$ python3 -q
>>> import numpy as np
>>> np.set_printoptions(precision=3, suppress=True, linewidth=160)
>>> def rnd(a):
...     return np.round(a, 3) + 0
... 
>>> feats = np.load("case19.npy")
>>> print(rnd(feats))
[[-0.34  -0.248  0.419  0.768 -0.24 ]
 [ 0.204 -0.112 -0.73   0.554  0.326]
 [-0.068  0.575 -0.345  0.116 -0.729]
 [-0.68   0.534 -0.02   0.038  0.5  ]
 [ 0.612  0.557  0.416  0.297  0.233]]
>>> print(rnd(np.linalg.det(feats[::-1])))
1.0
>>> print(rnd(np.einsum("ij,ji->", feats, feats)))
-1.393
>>> print(rnd(np.kron(np.eye(2, dtype=int), feats)))
[[-0.34  -0.248  0.419  0.768 -0.24   0.     0.     0.     0.     0.   ]
 [ 0.204 -0.112 -0.73   0.554  0.326  0.     0.     0.     0.     0.   ]
 [-0.068  0.575 -0.345  0.116 -0.729  0.     0.     0.     0.     0.   ]
 [-0.68   0.534 -0.02   0.038  0.5    0.     0.     0.     0.     0.   ]
 [ 0.612  0.557  0.416  0.297  0.233  0.     0.     0.     0.     0.   ]
 [ 0.     0.     0.     0.     0.    -0.34  -0.248  0.419  0.768 -0.24 ]
 [ 0.     0.     0.     0.     0.     0.204 -0.112 -0.73   0.554  0.326]
 [ 0.     0.     0.     0.     0.    -0.068  0.575 -0.345  0.116 -0.729]
 [ 0.     0.     0.     0.     0.    -0.68   0.534 -0.02   0.038  0.5  ]
 [ 0.     0.     0.     0.     0.     0.612  0.557  0.416  0.297  0.233]]
>>> print(rnd(np.linalg.eigvals(feats)))
[-0.617+0.787j -0.617-0.787j -0.147+0.989j -0.147-0.989j  1.   +0.j   ]
>>> G = feats.T @ feats
>>> print(rnd(np.linalg.eigvalsh(G)[::-1]))
[1. 1. 1. 1. 1.]
>>> print(rnd(np.trace(G)), rnd((feats ** 2).sum()))
5.0 5.0
>>> Q, R = np.linalg.qr(feats)
>>> print(rnd(Q.T @ Q))
[[1. 0. 0. 0. 0.]
 [0. 1. 0. 0. 0.]
 [0. 0. 1. 0. 0.]
 [0. 0. 0. 1. 0.]
 [0. 0. 0. 0. 1.]]
>>> print(rnd(Q))
[[-0.34  -0.248  0.419  0.768 -0.24 ]
 [ 0.204 -0.112 -0.73   0.554  0.326]
 [-0.068  0.575 -0.345  0.116 -0.729]
 [-0.68   0.534 -0.02   0.038  0.5  ]
 [ 0.612  0.557  0.416  0.297  0.233]]
>>> print(rnd(Q @ R))
[[-0.34  -0.248  0.419  0.768 -0.24 ]
 [ 0.204 -0.112 -0.73   0.554  0.326]
 [-0.068  0.575 -0.345  0.116 -0.729]
 [-0.68   0.534 -0.02   0.038  0.5  ]
 [ 0.612  0.557  0.416  0.297  0.233]]
>>> print(abs(R[0, 0]), rnd(np.linalg.norm(feats[:, 0])))
1.0 1.0
